>>> import numpy as np
>>> import numpy.linalg as la
>>> np.set_printoptions(precision=3, suppress=True, linewidth=200, sign=" ")
>>> J = np.load("test17.npy")
>>> J
array([[ 0,  1,  0,  0,  0,  0],
       [ 0,  0,  0,  0,  0,  1],
       [ 0,  0,  1,  0,  0,  0],
       [ 1,  0,  0,  0,  0,  0],
       [ 0,  0,  0,  0,  1,  0],
       [ 0,  0,  0,  1,  0,  0]])
>>> # splits into 3 blocks
>>> J.T @ J
array([[ 1,  0,  0,  0,  0,  0],
       [ 0,  1,  0,  0,  0,  0],
       [ 0,  0,  1,  0,  0,  0],
       [ 0,  0,  0,  1,  0,  0],
       [ 0,  0,  0,  0,  1,  0],
       [ 0,  0,  0,  0,  0,  1]])
>>> la.pinv(J)
array([[ 0.,  0.,  0.,  1.,  0.,  0.],
       [ 1.,  0.,  0.,  0.,  0.,  0.],
       [ 0.,  0.,  1.,  0.,  0.,  0.],
       [ 0.,  0.,  0.,  0.,  0.,  1.],
       [ 0.,  0.,  0.,  0.,  1.,  0.],
       [ 0.,  1.,  0.,  0.,  0.,  0.]])
>>> J @ J.T
array([[ 1,  0,  0,  0,  0,  0],
       [ 0,  1,  0,  0,  0,  0],
       [ 0,  0,  1,  0,  0,  0],
       [ 0,  0,  0,  1,  0,  0],
       [ 0,  0,  0,  0,  1,  0],
       [ 0,  0,  0,  0,  0,  1]])
>>> J[:, 4] @ J[:, 3]
np.int64(0)
>>> u = np.array([-1, -1, 3, 0, -1, 2])
>>> out = J + np.outer(u, np.eye(6)[1])
>>> la.matrix_rank(out - J)
np.int64(1)
>>> round(la.det(out) / la.det(J), 3), np.round(1 + la.solve(J, u)[1], 3)
(np.float64(-0.0), np.float64(0.0))
>>> K = np.load("out10.npy")
>>> K
array([[ 3.,  1.,  1.,  1.,  1.,  1.,  1.],
       [ 1.,  3.,  1.,  1.,  1.,  1.,  1.],
       [ 1.,  1.,  3.,  1.,  1.,  1.,  1.],
       [ 1.,  1.,  1.,  3.,  1.,  1.,  1.],
       [ 1.,  1.,  1.,  1.,  3.,  1.,  1.],
       [ 1.,  1.,  1.,  1.,  1.,  3.,  1.],
       [ 1.,  1.,  1.,  1.,  1.,  1.,  3.]])
>>> # symmetric, so the eigenvalues are real
>>> x = np.ones(7)
>>> for _ in range(6):
...     x = K @ x
...     x /= la.norm(x)
...     print(round(x @ K @ x, 3))
... 
9.0
9.0
9.0
9.0
9.0
9.0
>>> x
array([ 0.378,  0.378,  0.378,  0.378,  0.378,  0.378,  0.378])
>>> np.round(la.eigvalsh(K)[-1], 3)
np.float64(9.0)
>>> u = np.array([3, 9, 9])
>>> np.convolve(K[4], u)
array([  3.,  12.,  21.,  21.,  27.,  39.,  39.,  18.,   9.])
>>> out = la.inv(K)
>>> round(la.det(K) * la.det(out), 3)
np.float64(1.0)
>>> np.round(K @ out, 3) + 0
array([[ 1.,  0.,  0.,  0.,  0.,  0.,  0.],
       [ 0.,  1.,  0.,  0.,  0.,  0.,  0.],
       [ 0.,  0.,  1.,  0.,  0.,  0.,  0.],
       [ 0.,  0.,  0.,  1.,  0.,  0.,  0.],
       [ 0.,  0.,  0.,  0.,  1.,  0.,  0.],
       [ 0.,  0.,  0.,  0.,  0.,  1.,  0.],
       [ 0.,  0.,  0.,  0.,  0.,  0.,  1.]])
>>> la.inv(out)
array([[ 3.,  1.,  1.,  1.,  1.,  1.,  1.],
       [ 1.,  3.,  1.,  1.,  1.,  1.,  1.],
       [ 1.,  1.,  3.,  1.,  1.,  1.,  1.],
       [ 1.,  1.,  1.,  3.,  1.,  1.,  1.],
       [ 1.,  1.,  1.,  1.,  3.,  1.,  1.],
       [ 1.,  1.,  1.,  1.,  1.,  3.,  1.],
       [ 1.,  1.,  1.,  1.,  1.,  1.,  3.]])
>>> feats = np.loadtxt("case13.csv", delimiter=",")
>>> feats
array([[ 7.,  7.,  1.,  5.,  7.,  0., -7.,  9., -9., -4.,  6., -9., -1.,  2.,  1.],
       [ 1.,  3.,  2.,  4.,  4.,  5., -9.,  7., -7., -7.,  1.,  2.,  3., -8., -8.],
       [-7.,  4.,  5.,  9.,  4.,  1., -9.,  4., -1.,  6., -6., -8.,  2.,  5., -6.],
       [-1.,  6., -7.,  3., -4., -4., -2.,  7., -7.,  7., -4., -7., -8., -9.,  2.],
       [ 9., -1.,  5.,  2., -8., -1., -5., -1.,  1., -3., -1., -9.,  2.,  7.,  2.],
       [ 6., -4.,  4.,  7.,  2.,  7., -3.,  5., -4., -9.,  3.,  2.,  3.,  4., -1.],
       [ 2., -2.,  5., -9.,  1.,  9., -4.,  6., -2.,  6.,  1.,  9., -1., -9., -4.],
       [ 8.,  9., -4., -8., -7.,  9., -1.,  7., -5.,  4., -4., -3.,  9., -3.,  5.],
       [-6.,  0.,  0.,  3., -8., -3.,  0.,  5., -1., -9., -1., -8.,  1., -7.,  5.],
       [-3.,  8.,  6.,  1.,  0.,  9., -4., -2.,  2.,  7., -7., -5., -7., -3.,  9.],
       [-8., -9., -4., -5.,  7.,  8., -7.,  4., -1.,  5., -9.,  7.,  2., -1., -1.],
       [-7.,  2., -6.,  5., -5., -7., -8.,  6.,  7.,  9., -8.,  2., -7.,  1.,  3.],
       [ 4.,  0., -3.,  2., -1., -4.,  4.,  2.,  0.,  2., -7., -6.,  8., -4.,  1.],
       [ 9.,  3.,  2.,  1., -3., -1.,  7.,  2.,  5.,  1.,  7.,  1.,  2.,  7., -7.],
       [-1.,  5., -2.,  4.,  8.,  9., -7.,  1., -5.,  7.,  9., -2., -5.,  8.,  1.]])
>>> u = np.array([1, 2, -1, 1, 1, 1, -1, 0, 2, 0, 1, -2, -1, -2, -2])
>>> out = feats + np.outer(u, np.eye(15)[6])
>>> np.round(la.det(out) / la.det(feats), 3), np.round(1 + la.solve(feats, u)[6], 3)
(np.float64(1.008), np.float64(1.008))
>>> la.matrix_rank(la.inv(out) - la.inv(feats), tol=1e-8)
np.int64(1)
>>> data = np.load("a.npy")
>>> data
array([[ -4.228,  -1.027,   0.213,   1.867,  -0.809,  -1.022,   2.815,  -0.811,   1.04 ,  -1.798,  -2.79 ,  -4.355,  -0.094],
       [  4.196,   1.046,  -0.141,  -1.967,   0.786,   0.997,  -2.832,   0.77 ,  -0.971,   1.827,   2.796,   4.408,   0.057],
       [ -4.26 ,  -1.003,   0.147,   1.967,  -0.736,  -0.953,   2.717,  -0.782,   0.957,  -1.789,  -2.779,  -4.382,  -0.038],
       [  8.386,   1.937,  -0.36 ,  -4.024,   1.51 ,   2.031,  -5.669,   1.598,  -1.934,   3.637,   5.548,   8.841,   0.01 ],
       [ -4.139,  -0.987,   0.188,   1.97 ,  -0.82 ,  -0.911,   2.716,  -0.878,   0.946,  -1.869,  -2.848,  -4.338,   0.058],
       [ -8.432,  -1.982,   0.364,   3.97 ,  -1.565,  -2.044,   5.473,  -1.577,   2.04 ,  -3.534,  -5.603,  -8.797,  -0.04 ],
       [-10.553,  -2.471,   0.53 ,   4.943,  -1.939,  -2.506,   6.973,  -1.958,   2.574,  -4.461,  -6.976, -11.003,  -0.026],
       [ -8.38 ,  -1.933,   0.36 ,   4.117,  -1.547,  -1.923,   5.623,  -1.626,   2.12 ,  -3.645,  -5.604,  -8.78 ,   0.003],
       [ -4.253,  -0.957,   0.292,   1.967,  -0.787,  -1.006,   2.851,  -0.755,   0.917,  -1.835,  -2.789,  -4.417,   0.024],
       [  8.49 ,   2.101,  -0.348,  -4.048,   1.613,   2.077,  -5.577,   1.617,  -2.081,   3.658,   5.596,   8.843,  -0.012],
       [ -8.348,  -1.942,   0.411,   4.025,  -1.606,  -2.023,   5.526,  -1.645,   1.972,  -3.531,  -5.63 ,  -8.752,  -0.024],
       [ -6.295,  -1.523,   0.3  ,   3.008,  -1.216,  -1.566,   4.124,  -1.205,   1.522,  -2.699,  -4.202,  -6.623,   0.035],
       [ -6.309,  -1.546,   0.293,   2.969,  -1.235,  -1.488,   4.311,  -1.166,   1.479,  -2.737,  -4.192,  -6.563,  -0.002],
       [ -4.18 ,  -0.936,   0.168,   2.042,  -0.688,  -1.05 ,   2.743,  -0.783,   1.018,  -1.835,  -2.765,  -4.488,  -0.101],
       [ -8.466,  -1.996,   0.471,   4.058,  -1.543,  -2.004,   5.614,  -1.534,   1.958,  -3.564,  -5.629,  -8.741,  -0.016],
       [  6.298,   1.551,  -0.275,  -2.942,   1.238,   1.466,  -4.218,   1.187,  -1.514,   2.688,   4.169,   6.606,   0.014],
       [  2.012,   0.449,  -0.04 ,  -0.948,   0.331,   0.495,  -1.392,   0.436,  -0.584,   0.918,   1.454,   2.184,   0.004],
       [  6.275,   1.433,  -0.199,  -2.995,   1.152,   1.54 ,  -4.208,   1.188,  -1.552,   2.708,   4.109,   6.619,   0.106],
       [ 10.493,   2.508,  -0.506,  -5.025,   2.06 ,   2.51 ,  -6.993,   1.984,  -2.465,   4.547,   6.989,  10.901,  -0.005],
       [ -4.228,  -1.044,   0.202,   2.028,  -0.717,  -0.967,   2.858,  -0.842,   1.016,  -1.853,  -2.838,  -4.382,  -0.046],
       [  6.287,   1.559,  -0.298,  -3.045,   1.195,   1.559,  -4.246,   1.22 ,  -1.489,   2.683,   4.25 ,   6.605,  -0.054],
       [ -8.349,  -2.013,   0.392,   4.005,  -1.577,  -2.03 ,   5.526,  -1.638,   2.006,  -3.62 ,  -5.604,  -8.876,   0.099],
       [ -6.209,  -1.457,   0.247,   2.952,  -1.157,  -1.567,   4.173,  -1.262,   1.487,  -2.773,  -4.153,  -6.614,  -0.046],
       [ -6.279,  -1.545,   0.309,   2.954,  -1.15 ,  -1.393,   4.136,  -1.268,   1.46 ,  -2.71 ,  -4.131,  -6.544,  -0.067],
       [ -2.145,  -0.489,   0.142,   1.046,  -0.328,  -0.494,   1.431,  -0.403,   0.433,  -0.82 ,  -1.37 ,  -2.19 ,  -0.029],
       [ -4.236,  -1.004,   0.187,   2.005,  -0.759,  -0.958,   2.822,  -0.819,   0.938,  -1.874,  -2.78 ,  -4.338,  -0.008],
       [  2.167,   0.521,  -0.15 ,  -0.958,   0.397,   0.529,  -1.432,   0.322,  -0.431,   0.803,   1.434,   2.227,   0.091],
       [ -8.451,  -2.001,   0.331,   3.993,  -1.673,  -2.005,   5.577,  -1.612,   2.001,  -3.718,  -5.64 ,  -8.838,  -0.023],
       [  2.045,   0.444,   0.019,  -0.976,   0.414,   0.578,  -1.471,   0.375,  -0.499,   0.909,   1.455,   2.236,  -0.042],
       [ -2.169,  -0.591,   0.163,   1.073,  -0.418,  -0.507,   1.417,  -0.439,   0.464,  -0.84 ,  -1.4  ,  -2.209,  -0.079],
       [ -8.474,  -1.989,   0.393,   4.002,  -1.528,  -2.046,   5.604,  -1.646,   1.984,  -3.664,  -5.609,  -8.8  ,   0.086],
       [  0.015,  -0.06 ,  -0.011,   0.143,   0.015,   0.002,  -0.051,   0.046,  -0.019,   0.049,  -0.019,   0.077,  -0.02 ],
       [  8.363,   2.006,  -0.461,  -4.033,   1.603,   1.983,  -5.647,   1.535,  -1.962,   3.592,   5.66 ,   8.824,  -0.059],
       [  8.452,   2.059,  -0.375,  -4.005,   1.624,   2.027,  -5.614,   1.555,  -1.988,   3.555,   5.645,   8.76 ,  -0.022],
       [ 10.487,   2.481,  -0.433,  -5.02 ,   2.006,   2.459,  -7.076,   2.086,  -2.522,   4.507,   7.011,  10.989,  -0.02 ],
       [  2.144,   0.418,  -0.082,  -0.958,   0.497,   0.503,  -1.433,   0.436,  -0.433,   0.843,   1.363,   2.284,   0.009],
       [ 10.451,   2.533,  -0.516,  -5.078,   2.043,   2.543,  -7.016,   2.066,  -2.551,   4.535,   7.062,  11.074,   0.038],
       [ -2.175,  -0.557,   0.128,   0.986,  -0.449,  -0.496,   1.398,  -0.41 ,   0.505,  -0.912,  -1.408,  -2.153,   0.03 ]])
>>> O, R = la.qr(data)
>>> O.shape, R.shape
((38, 13), (13, 13))
>>> round(np.trace(O @ O.T), 3)
np.float64(13.0)
>>> np.abs(np.diag(R))
array([ 40.863,   0.273,   0.274,   0.351,   0.289,   0.262,   0.339,   0.257,   0.274,   0.267,   0.234,   0.262,   0.269])
>>> M = np.load("data.npy")
>>> M
array([[ 0,  2, -2, -2,  2, -2, -2,  3,  1],
       [ 1,  0,  2, -2, -2,  2, -2, -2,  3],
       [ 3,  1,  0,  2, -2, -2,  2, -2, -2],
       [-2,  3,  1,  0,  2, -2, -2,  2, -2],
       [-2, -2,  3,  1,  0,  2, -2, -2,  2],
       [ 2, -2, -2,  3,  1,  0,  2, -2, -2],
       [-2,  2, -2, -2,  3,  1,  0,  2, -2],
       [-2, -2,  2, -2, -2,  3,  1,  0,  2],
       [ 2, -2, -2,  2, -2, -2,  3,  1,  0]])
>>> # rows and columns are dependent
>>> la.matrix_rank(M, rtol=0.1)
np.int64(6)
>>> Uu, sv, Vt = la.svd(M)
>>> np.argmax(sv[:-1] / (sv[1:] + 1e-6)) + 1
np.int64(8)
>>> out = Uu[:, :8] @ np.diag(sv[:8]) @ Vt[:8]
>>> la.matrix_rank(M, rtol=0.05)
np.int64(6)
>>> round(float(la.norm(M - out) / la.norm(M)), 3)
0.0
>>> rk = la.matrix_rank(M)
>>> rk
np.int64(8)
>>> null = la.svd(M)[2][rk:].T
>>> np.round(M @ null, 3) + 0
array([[ 0.],
       [ 0.],
       [ 0.],
       [ 0.],
       [ 0.],
       [ 0.],
       [ 0.],
       [ 0.],
       [ 0.]])
>>> [int(la.matrix_rank(np.delete(M, i, axis=0))) for i in range(9)]
[8, 8, 8, 8, 8, 8, 8, 8, 8]
>>> np.allclose(M @ null, 0)
True
